$ ipython --no-banner

In [1]: import numpy as np

In [2]: np.set_printoptions(precision=2, suppress=True, linewidth=160, legacy="1.25")

In [3]: def rd(a):
   ...:     return np.round(a, 2) + 0
   ...: 

In [4]: X = np.loadtxt("layer3.csv", delimiter=",")

In [5]: X
Out[5]: 
array([[ -9.9 ,   4.29,  -9.3 ],
       [ -9.55,   6.02,  -7.85],
       [ -7.59,   5.53,  -9.27],
       [ -9.76,   6.98,  -8.72],
       [ -9.72,   6.71, -10.08],
       [ -7.84,   6.09, -10.15],
       [ -7.67,   5.91,  -9.21],
       [ -9.4 ,   6.66, -10.25],
       [ -9.15,   6.9 ,  -8.25],
       [ -7.86,   7.03,  -8.01],
       [ -8.4 ,   8.75,  -9.37],
       [-10.96,   7.18,  -9.55]])

In [6]: basis = X[[4, 7]].astype(float)

In [7]: for _ in range(7):
   ...:     idx = np.linalg.norm(X[:, None] - basis, axis=-1).argmin(axis=1)
   ...:     basis = np.array([X[idx == j].mean(axis=0) for j in range(2)])
   ...: 

In [8]: idx
Out[8]: array([0, 0, 1, 0, 0, 1, 1, 0, 0, 1, 1, 0])

In [9]: np.bincount(idx)
Out[9]: array([7, 5])

In [10]: np.abs(basis[1] - basis[0]).argmax()
Out[10]: 0

In [11]: Xs = (X - X.mean(axis=0)) / X.std(axis=0)

In [12]: np.argwhere(np.abs(Xs) > 2)
Out[12]: 
array([[ 0,  1],
       [10,  1]])

In [13]: coef = np.linalg.lstsq(np.delete(Xs, 0, axis=1), Xs[:, 0])[0]

In [14]: rd(1 - np.var(Xs[:, 0] - np.delete(Xs, 0, axis=1) @ coef))
Out[14]: 0.01

In [15]: idx = X[:, 0] > np.median(X[:, 0])

In [16]: u = X[idx].mean(axis=0) - X[~idx].mean(axis=0)

In [17]: idx.astype(int)
Out[17]: array([0, 0, 1, 0, 0, 1, 1, 0, 1, 1, 1, 0])

In [18]: rd(u)
Out[18]: array([1.8 , 0.39, 0.25])

In [19]: ((X - X.mean(axis=0)) @ u > 0).astype(int)
Out[19]: array([0, 0, 1, 0, 0, 1, 1, 0, 1, 1, 1, 0])

In [20]: np.argsort(-np.abs(u).round(6), kind="stable")
Out[20]: array([0, 1, 2])

In [21]: m1 = np.array([[0, 2, 0, 0, 2, 2],
    ...:     [0, 0, 0, 1, 2, 0],
    ...:     [0, 0, 0, 0, 0, 1],
    ...:     [0, 0, 0, 0, 1, 2],
    ...:     [0, 0, 0, 0, 0, 2],
    ...:     [0, 0, 0, 0, 0, 0]])

In [22]: # column 2 repeats column 0

In [23]: Uu, sv, Vt = np.linalg.svd(m1)

In [24]: rd(sv)
Out[24]: array([4.41, 2.32, 1.45, 0.3 , 0.  , 0.  ])

In [25]: np.argmax(sv[:-1] / (sv[1:] + 1e-6)) + 1
Out[25]: 4

In [26]: B = Uu[:, :4] @ np.diag(sv[:4]) @ Vt[:4]

In [27]: np.linalg.matrix_rank(m1, rtol=0.05)
Out[27]: 4

In [28]: rd(B)
Out[28]: 
array([[0., 2., 0., 0., 2., 2.],
       [0., 0., 0., 1., 2., 0.],
       [0., 0., 0., 0., 0., 1.],
       [0., 0., 0., 0., 1., 2.],
       [0., 0., 0., 0., 0., 2.],
       [0., 0., 0., 0., 0., 0.]])
